% python3 -q
>>> import numpy as np
>>> from numpy import linalg as LA
>>> np.set_printoptions(suppress=True, linewidth=120)
>>> A = np.load("sample11.npy")
>>> A
array([[-24.451,   3.085,  19.247, -13.437],
       [-23.712,  -5.869, -23.135,  -3.622],
       [-11.087, -10.353,  18.552,  35.189],
       [  4.966,   6.281, -28.988,  -6.446],
       [ 27.624,  12.462, -18.882, -10.312],
       [ 14.306,  -3.037,  -3.938, -16.472],
       [ 11.144, -17.179,  -6.468,  21.472],
       [-11.463,  32.979,   4.108,  25.456],
       [ -0.63 ,   1.719,   2.454,  20.236],
       [ -9.232,  -1.905,  -3.139,  -8.053],
       [  7.513,  -1.798,  13.418,  -1.648],
       [ -5.427,  13.773,  14.074, -54.644],
       [ 30.09 ,  -3.046,  -5.396,   5.895],
       [-22.25 ,  15.594,  -1.53 , -11.027],
       [  3.699,  -4.259,  10.762,  30.325],
       [ 22.498,  22.291, -13.199,   1.566],
       [ -3.379,  -2.695, -15.462,   3.908],
       [ 25.082,   5.443,   1.183,  -1.838],
       [  3.831,  17.445,  20.981,  21.137]])
>>> r0 = np.array([7, 7, -6])
>>> np.round(np.cross(A[4, :3], A[5, :3]), 3)
array([-106.42 , -161.343, -262.175])
>>> np.round(np.convolve(A[4], r0), 3)
array([ 193.368,  280.602, -210.684, -279.13 ,   41.108,   61.872])
>>> O, R = LA.qr(A)
>>> np.round(np.abs(np.diag(R)), 3)
array([72.65 , 55.163, 60.549, 86.872])
>>> round(abs(R[0, 0]), 3), np.round(LA.norm(A[:, 0]), 3)
(np.float64(72.65), np.float64(72.65))
>>> R.round(3)
array([[ 72.65 ,   1.774, -15.693,   4.912],
       [  0.   ,  55.163,   2.151, -12.273],
       [  0.   ,   0.   , -60.549, -15.673],
       [  0.   ,   0.   ,   0.   , -86.872]])
>>> np.allclose(R.T @ R, A.T @ A)
True
>>> d = LA.norm(A[:, None] - A[None], axis=-1)
>>> d.shape
(19, 19)
>>> np.unravel_index(d.round(6).argmax(), d.shape)
(np.int64(2), np.int64(11))
>>> np.flatnonzero(d[15] < d.mean() / 2)
array([ 4, 15])
>>> LA.matrix_rank(d ** 2)
np.int64(6)
>>> d[15].round(6).argsort(kind="stable")[:4]
array([15,  4, 17, 12])
>>> (d + 1e9 * np.eye(19)).round(6).argmin(axis=1)
array([13, 16, 14, 16, 15, 17,  8, 18, 14, 16, 17,  0, 17,  9,  8,  4,  9, 12,  8])
>>> rng = np.random.default_rng(888205)
>>> idx = rng.permutation(4)
>>> Y = A[:, idx] * rng.choice([-1, 1], 4)
>>> Y
array([[ -3.085, -13.437,  24.451, -19.247],
       [  5.869,  -3.622,  23.712,  23.135],
       [ 10.353,  35.189,  11.087, -18.552],
       [ -6.281,  -6.446,  -4.966,  28.988],
       [-12.462, -10.312, -27.624,  18.882],
       [  3.037, -16.472, -14.306,   3.938],
       [ 17.179,  21.472, -11.144,   6.468],
       [-32.979,  25.456,  11.463,  -4.108],
       [ -1.719,  20.236,   0.63 ,  -2.454],
       [  1.905,  -8.053,   9.232,   3.139],
       [  1.798,  -1.648,  -7.513, -13.418],
       [-13.773, -54.644,   5.427, -14.074],
       [  3.046,   5.895, -30.09 ,   5.396],
       [-15.594, -11.027,  22.25 ,   1.53 ],
       [  4.259,  30.325,  -3.699, -10.762],
       [-22.291,   1.566, -22.498,  13.199],
       [  2.695,   3.908,   3.379,  15.462],
       [ -5.443,  -1.838, -25.082,  -1.183],
       [-17.445,  21.137,  -3.831, -20.981]])
>>> left, _, Vt = LA.svd(A.T @ Y)
>>> np.round(LA.lstsq(A, Y)[0], 3) + 0
array([[ 0.,  0., -1.,  0.],
       [-1.,  0.,  0.,  0.],
       [ 0.,  0.,  0., -1.],
       [ 0.,  1.,  0.,  0.]])
>>> sig = 5 * 0.5 ** np.arange(12)
>>> M = rng.normal(size=(22, 12)) * rng.permutation(sig)
>>> M.round(3) + 0
array([[ 2.583, -0.314,  0.048,  0.016,  0.002,  4.261,  0.109, -0.036, -0.077, -0.001,  0.009,  0.006],
       [ 0.684,  0.082, -0.101,  0.006, -0.003,  1.676, -0.138,  0.039, -0.078, -0.006, -0.003, -0.035],
       [ 0.969, -0.647, -0.085,  0.006, -0.002, -1.237,  1.528,  0.011,  0.041,  0.002,  0.017, -0.057],
       [ 0.201,  1.179,  0.095,  0.008, -0.006,  5.341, -1.652, -0.052,  0.049, -0.002,  0.032, -0.17 ],
       [-2.636, -0.858,  0.229,  0.005,  0.002, -2.77 ,  3.922, -0.038, -0.116,  0.002, -0.003, -0.177],
       [-0.807,  0.681,  0.042,  0.002,  0.003,  1.21 , -0.091, -0.02 ,  0.12 , -0.003, -0.03 ,  0.04 ],
       [-0.592, -0.115,  0.234, -0.005, -0.005, -0.602,  0.003,  0.012,  0.09 ,  0.   ,  0.038, -0.342],
       [ 2.101, -0.866, -0.022, -0.005,  0.005, -3.48 , -2.003, -0.021, -0.1  , -0.003,  0.049,  0.402],
       [-1.746,  0.223,  0.204, -0.011,  0.004,  6.536,  1.968, -0.016,  0.019,  0.   ,  0.021, -0.19 ],
       [ 0.316, -0.463,  0.114, -0.006,  0.002,  6.024, -1.671, -0.033,  0.045,  0.   ,  0.003, -0.358],
       [-0.074,  0.32 ,  0.193, -0.009, -0.004,  5.187,  2.147,  0.003, -0.011,  0.001, -0.05 , -0.072],
       [-0.281,  0.22 ,  0.27 ,  0.011, -0.011,  0.318, -2.203,  0.029, -0.054,  0.   , -0.037, -0.083],
       [-2.229, -0.385,  0.061,  0.005,  0.   ,  0.984, -2.538,  0.002, -0.09 ,  0.001,  0.044,  0.337],
       [-1.496,  0.558,  0.123, -0.004, -0.002, -7.232,  0.571, -0.013, -0.07 ,  0.002, -0.015,  0.253],
       [ 1.949, -0.128, -0.018, -0.017, -0.002,  1.061, -1.708, -0.062,  0.122,  0.   ,  0.019,  0.066],
       [ 1.937,  0.387,  0.012, -0.005,  0.001,  8.739, -1.471,  0.027,  0.049,  0.001, -0.006,  0.545],
       [-0.911,  0.744,  0.145, -0.003, -0.004,  3.388,  2.683,  0.017,  0.072,  0.002,  0.019,  0.146],
       [ 1.794, -0.885,  0.122, -0.008, -0.009, -1.725,  3.628,  0.025, -0.008, -0.002,  0.006,  0.211],
       [-0.064, -0.235, -0.05 , -0.008, -0.007,  0.124, -2.863,  0.019, -0.085, -0.002,  0.004,  0.104],
       [ 0.491, -1.135,  0.339, -0.023, -0.007, 13.91 ,  1.179, -0.041,  0.02 ,  0.001, -0.005,  0.32 ],
       [-0.757, -0.359, -0.37 ,  0.   ,  0.008,  1.21 , -2.73 ,  0.03 , -0.094,  0.001,  0.011,  0.269],
       [ 0.477, -0.524, -0.181,  0.003, -0.008,  3.677, -0.897,  0.002,  0.008,  0.002,  0.033, -0.178]])
>>> t3 = np.stack([M, 3 * M, M[::-1]])
>>> (t3 @ M.T).shape
(3, 22, 22)
>>> np.round(np.einsum("bij,cij->bc", t3, t3), 3)
array([[ 676.705, 2030.115,  -19.384],
       [2030.115, 6090.346,  -58.151],
       [ -19.384,  -58.151,  676.705]])
>>> LA.matrix_rank(t3.reshape(3, -1))
np.int64(2)
>>> np.round(LA.norm(t3, axis=(1, 2)), 3)
array([26.014, 78.041, 26.014])
>>> LA.matrix_rank(t3)
array([12, 12, 12])
